In [1]: import numpy as np

In [2]: from numpy import linalg as LA

In [3]: np.set_printoptions(suppress=True, linewidth=100)

In [4]: F = np.array([[-60, 3, 2], [1, 61, 1], [3, 1, 0]])

In [5]: print(F)
[[-60   3   2]
 [  1  61   1]
 [  3   1   0]]

In [6]: U, sig, Vh = LA.svd(F)

In [7]: print(np.argmax(sig[:-1] / (sig[1:] + 1e-6)) + 1)
2

In [8]: A2 = U[:, :2] @ np.diag(sig[:2]) @ Vh[:2]

In [9]: print(A2.round(2))
[[-60.     3.     2.  ]
 [  1.    61.     1.  ]
 [  3.     1.    -0.08]]

In [10]: print(np.round(LA.norm(F - A2) / LA.norm(F), 2))
0.0

In [11]: t3 = np.stack([A2, -3 * A2, A2[::-1]])

In [12]: print(np.round(np.einsum("bij,cij->bc", t3, t3), 2))
[[  7345.99 -22037.98   3369.  ]
 [-22037.98  66113.94 -10107.  ]
 [  3369.   -10107.     7345.99]]

In [13]: print(t3.shape)
(3, 3, 3)

In [14]: print(np.round(LA.norm(F, 2) / LA.norm(F), 2))
0.72

In [15]: vals, evecs = LA.eig(F)

In [16]: print(np.round(F @ evecs[:, 0] - vals[0] * evecs[:, 0], 2) + 0)
[0. 0. 0.]

In [17]: print(np.round(np.sort(LA.eigvals(F @ F)), 2))
[   0.01 3614.78 3726.21]

In [18]: print(np.round(np.sort(LA.eigvals(LA.inv(F))), 2))
[-0.02  0.02 12.44]

In [19]: X = np.load("dump.npy")

In [20]: print(X)
[[-1  0  0  0]
 [ 0 -1  0  0]
 [-1  2  0  0]
 [ 1  2 -1  2]]

In [21]: # triangular

In [22]: rng = np.random.default_rng(841)

In [23]: idx = rng.permutation(4)

In [24]: print(idx)
[1 2 0 3]

In [25]: A2 = X[idx][:, idx]

In [26]: print(np.trace(A2))
0

In [27]: print(np.round(np.sort(np.abs(LA.eigvals(A2))), 2))
[0. 1. 1. 2.]

In [28]: print(round(LA.det(A2), 2), round(float(LA.det(X[idx])), 2))
0.0 0.0

In [29]: print(np.prod(np.diag(X)), round(LA.det(X), 2))
0 0.0

In [30]: print([int(LA.matrix_rank(LA.matrix_power(X, p))) for p in range(1, 5)])
[3, 3, 3, 3]

In [31]: U, sig, Vh = LA.svd(X)

In [32]: evecs = Vh[:(sig > 1e-8).sum()]

In [33]: x0 = X[2] + 3 * X[3] + rng.integers(2) * np.eye(4)[2]

In [34]: print(x0)
[ 2.  8. -3.  6.]

In [35]: print(np.round(np.diag(evecs.T @ evecs), 2))
[1.  1.  0.2 0.8]

In [36]: print(LA.matrix_rank(np.vstack([X, x0])))
3

In [37]: print(round(float(LA.norm(x0 - evecs.T @ evecs @ x0)), 2))
0.0

In [38]: print(np.round(evecs.T @ evecs, 2) + 0)
[[ 1.   0.   0.   0. ]
 [ 0.   1.   0.   0. ]
 [ 0.   0.   0.2 -0.4]
 [ 0.   0.  -0.4  0.8]]

In [39]: E = np.load("a.npy")

In [40]: print(E)
[[ 0  0  0]
 [ 0  0  0]
 [-1  0  0]
 [ 0  0  0]]

In [41]: print(np.round(LA.pinv(E), 2))
[[ 0.  0. -1.  0.]
 [ 0.  0.  0.  0.]
 [ 0.  0.  0.  0.]]

In [42]: print(E.T @ E)
[[1 0 0]
 [0 0 0]
 [0 0 0]]

In [43]: print(E[:, 1] @ E[:, 0])
0

In [44]: print(np.round(LA.norm(E, axis=0), 2))
[1. 0. 0.]

In [45]: print(LA.lstsq(E[:-1].T, E[-1])[2])
1

In [46]: print(np.allclose(E[:-1].T @ LA.lstsq(E[:-1].T, E[-1])[0], E[-1]))
True

In [47]: U, sig, Vh = LA.svd(E)

In [48]: evecs = Vh[:(sig > 1e-8).sum()]

In [49]: x0 = E[0] + -2 * E[1] + rng.integers(2) * np.eye(3)[0]

In [50]: print(x0)
[1. 0. 0.]

In [51]: print(np.round(LA.norm(x0 - evecs.T @ evecs @ x0), 2))
0.0

In [52]: print(evecs.T @ evecs)
[[1. 0. 0.]
 [0. 0. 0.]
 [0. 0. 0.]]

In [53]: print(np.diag(evecs.T @ evecs))
[1. 0. 0.]

In [54]: print(np.round(LA.norm(E, 2) / LA.norm(E), 2))
1.0

In [55]: print(LA.matrix_rank(E, rtol=0.1))
1

In [56]: print(E.sum(axis=1))
[ 0  0 -1  0]

In [57]: print(np.round(LA.svd(E, compute_uv=False), 2))
[1. 0. 0.]

In [58]: print(round(float(LA.norm(E)), 2))
1.0

In [59]: print(E.shape)
(4, 3)

In [60]: print(LA.matrix_rank(E))
1

In [61]: print(E.sum(axis=0))
[-1  0  0]

In [62]: mat = np.load("layer18.npy")

In [63]: print(mat)
[[ 1  1 -1 -5]
 [ 1 -2  2 10]
 [ 1  2 -1 -5]]

In [64]: A2 = mat + rng.integers(-2, 3, (3, 1)) @ rng.integers(-2, 3, (1, 4))

In [65]: print(A2)
[[ 1  1 -1 -5]
 [ 0 -1  3 10]
 [ 0  3  0 -5]]

In [66]: print(np.round(LA.svd(A2 - mat, compute_uv=False), 2) + 0)
[2.45 0.   0.  ]

In [67]: print(LA.matrix_rank(A2 - mat, tol=1e-8))
1
